$ ipython --no-banner

In [1]: import numpy as np

In [2]: np.set_printoptions(precision=1, suppress=True, linewidth=140)

In [3]: rng = np.random.default_rng(40)

In [4]: lab = rng.integers(0, 2, 7)

In [5]: X = np.triu((lab[:, None] == lab) & (rng.random((7, 7)) < 0.8), 1).astype(int)

In [6]: X += X.T

In [7]: X
Out[7]: 
array([[0, 0, 0, 1, 0, 1, 0],
       [0, 0, 0, 1, 0, 1, 0],
       [0, 0, 0, 0, 1, 0, 1],
       [1, 1, 0, 0, 0, 1, 0],
       [0, 0, 1, 0, 0, 0, 1],
       [1, 1, 0, 1, 0, 0, 0],
       [0, 0, 1, 0, 1, 0, 0]])

In [8]: ev, vecs = np.linalg.eigh(X)

In [9]: x0 = np.array([-1, 2, 0, 1, 3, -1, 0])

In [10]: np.linalg.eigvalsh(X[1:, 1:])
Out[10]: array([-1., -1., -1., -1.,  2.,  2.])

In [11]: np.abs(X).sum(axis=1).max(), round(float(np.abs(ev).max()), 1)
Out[11]: (np.int64(3), 2.6)

In [12]: np.round(vecs * np.maximum(ev, 0) @ vecs.T, 1) + 0
Out[12]: 
array([[0.5, 0.5, 0. , 0.6, 0. , 0.6, 0. ],
       [0.5, 0.5, 0. , 0.6, 0. , 0.6, 0. ],
       [0. , 0. , 0.7, 0. , 0.7, 0. , 0.7],
       [0.6, 0.6, 0. , 0.8, 0. , 0.8, 0. ],
       [0. , 0. , 0.7, 0. , 0.7, 0. , 0.7],
       [0.6, 0.6, 0. , 0.8, 0. , 0.8, 0. ],
       [0. , 0. , 0.7, 0. , 0.7, 0. , 0.7]])

In [13]: round(x0 @ X @ x0 / (x0 @ x0), 1), round(float(ev[0]), 1), np.round(ev[-1], 1)
Out[13]: (np.float64(-0.1), -1.6, np.float64(2.6))

In [14]: ev, vecs = np.linalg.eigh(X)

In [15]: np.unique(ev.round(6) + 0, return_counts=True)[1]
Out[15]: array([1, 3, 1, 1, 1])

In [16]: np.round(np.abs(vecs[:, -1]), 1) + 0
Out[16]: array([0.4, 0.4, 0. , 0.6, 0. , 0.6, 0. ])

In [17]: (ev > 1e-8).sum(), (ev < -1e-8).sum()
Out[17]: (np.int64(2), np.int64(4))

In [18]: np.round(vecs @ np.diag(ev) @ vecs.T, 1) + 0
Out[18]: 
array([[0., 0., 0., 1., 0., 1., 0.],
       [0., 0., 0., 1., 0., 1., 0.],
       [0., 0., 0., 0., 1., 0., 1.],
       [1., 1., 0., 0., 0., 1., 0.],
       [0., 0., 1., 0., 0., 0., 1.],
       [1., 1., 0., 1., 0., 0., 0.],
       [0., 0., 1., 0., 1., 0., 0.]])

In [19]: np.round(np.linalg.eigvalsh(X + -2 * np.eye(7)), 1) + 0
Out[19]: array([-3.6, -3. , -3. , -3. , -2. ,  0. ,  0.6])

In [20]: np.round(vecs.T @ X @ vecs, 1) + 0
Out[20]: 
array([[-1.6,  0. ,  0. ,  0. ,  0. ,  0. ,  0. ],
       [ 0. , -1. ,  0. ,  0. ,  0. ,  0. ,  0. ],
       [ 0. ,  0. , -1. ,  0. ,  0. ,  0. ,  0. ],
       [ 0. ,  0. ,  0. , -1. ,  0. ,  0. ,  0. ],
       [ 0. ,  0. ,  0. ,  0. ,  0. ,  0. ,  0. ],
       [ 0. ,  0. ,  0. ,  0. ,  0. ,  2. ,  0. ],
       [ 0. ,  0. ,  0. ,  0. ,  0. ,  0. ,  2.6]])

In [21]: ev.round(1) + 0
Out[21]: array([-1.6, -1. , -1. , -1. ,  0. ,  2. ,  2.6])

In [22]: np.round(np.linalg.svd(X, compute_uv=False), 1) + 0
Out[22]: array([2.6, 2. , 1.6, 1. , 1. , 1. , 0. ])
